In [1]: import numpy as np

In [2]: import numpy.linalg as la

In [3]: np.set_printoptions(precision=4, suppress=True, linewidth=160)

In [4]: mat = np.load("mat.npy")

In [5]: print(mat)
[[-1  1 -2  2]
 [ 1  0  2  0]
 [ 0  0  5 -5]
 [ 0  0 -5  0]]

In [6]: B = la.inv(mat)

In [7]: print((np.abs(B) > 1e-9).astype(int))
[[0 1 0 1]
 [1 1 1 1]
 [0 0 0 1]
 [0 0 1 1]]

In [8]: print(B.round(4) + 0)
[[ 0.   1.   0.   0.4]
 [ 1.   1.   0.4  0.4]
 [ 0.   0.   0.  -0.2]
 [ 0.   0.  -0.2 -0.2]]

In [9]: print(np.round(la.inv(B), 4) + 0)
[[-1.  1. -2.  2.]
 [ 1.  0.  2.  0.]
 [ 0.  0.  5. -5.]
 [ 0.  0. -5.  0.]]

In [10]: print(np.allclose(B, mat.T))
False

In [11]: print(np.round(mat @ B, 4) + 0)
[[1. 0. 0. 0.]
 [0. 1. 0. 0.]
 [0. 0. 1. 0.]
 [0. 0. 0. 1.]]

In [12]: print(np.round(la.det(mat) * B, 4) + 0)
[[ 0. 25.  0. 10.]
 [25. 25. 10. 10.]
 [ 0.  0.  0. -5.]
 [ 0.  0. -5. -5.]]

In [13]: Q, Rm = la.qr(mat)

In [14]: print(Rm.round(4) + 0)
[[ 1.4142 -0.7071  2.8284 -1.4142]
 [ 0.      0.7071  0.      1.4142]
 [ 0.      0.     -7.0711  3.5355]
 [ 0.      0.      0.     -3.5355]]

In [15]: print(Q.shape, Rm.shape)
(4, 4) (4, 4)

In [16]: print(np.round(Q @ Rm, 4) + 0)
[[-1.  1. -2.  2.]
 [ 1.  0.  2.  0.]
 [ 0.  0.  5. -5.]
 [ 0.  0. -5.  0.]]

In [17]: print(np.abs(np.diag(Rm)))
[1.4142 0.7071 7.0711 3.5355]

In [18]: x = np.array([-1, 4, 4, 2])

In [19]: rhs = mat @ x

In [20]: coef, lr = np.zeros(4), 1 / la.norm(mat, 2) ** 2

In [21]: for i in range(12):
    ...:     coef -= lr * mat.T @ (mat @ coef - rhs)
    ...:     if i % 2 == 0: print(i, round(la.norm(mat @ coef - rhs), 4))
    ...: 
0 12.3502
2 9.4572
4 7.4182
6 5.9978
8 5.0171
10 4.3397

In [22]: print(coef)
[-0.4718  0.7281  3.6449  1.7186]

In [23]: print(round(la.cond(mat), 4))
15.259

In [24]: f = np.array([0, -3, 2, 1])

In [25]: B = mat + np.outer(f, np.eye(4)[0])

In [26]: print(np.round(la.det(B) / la.det(mat), 4), round(float(1 + la.solve(mat, f)[0]), 4))
-1.6 -1.6

In [27]: print(la.matrix_rank(B - mat))
1

In [28]: K = np.load("out4.npy")

In [29]: print(K)
[[-0.9    -0.9    -0.6   ]
 [-0.5    -0.5     0.1   ]
 [-0.4496 -0.493   0.0627]
 [-0.6     2.1     0.9   ]]

In [30]: B = np.c_[K[:, :1] @ np.array([[5]]), np.array([2, 1, 0, 0])]

In [31]: print(B)
[[-4.5    2.   ]
 [-2.5    1.   ]
 [-2.248  0.   ]
 [-3.     0.   ]]

In [32]: print(np.round(la.norm(B - K @ la.lstsq(K, B)[0], axis=0), 4) + 0)
[0.     0.6906]

In [33]: rng = np.random.default_rng(75779)

In [34]: B = K + rng.integers(-2, 3, (4, 2)) @ rng.integers(-2, 3, (2, 3))

In [35]: print(B)
[[ 3.1    -3.9    -3.6   ]
 [-1.5    -0.5     0.1   ]
 [ 0.5504 -1.493  -0.9373]
 [-4.6     5.1     3.9   ]]

In [36]: print(np.abs(B - K).sum(axis=1))
[10.  1.  3. 10.]

In [37]: print(np.round(la.svd(B - K, compute_uv=False), 4) + 0)
[8.4506 0.7669 0.    ]
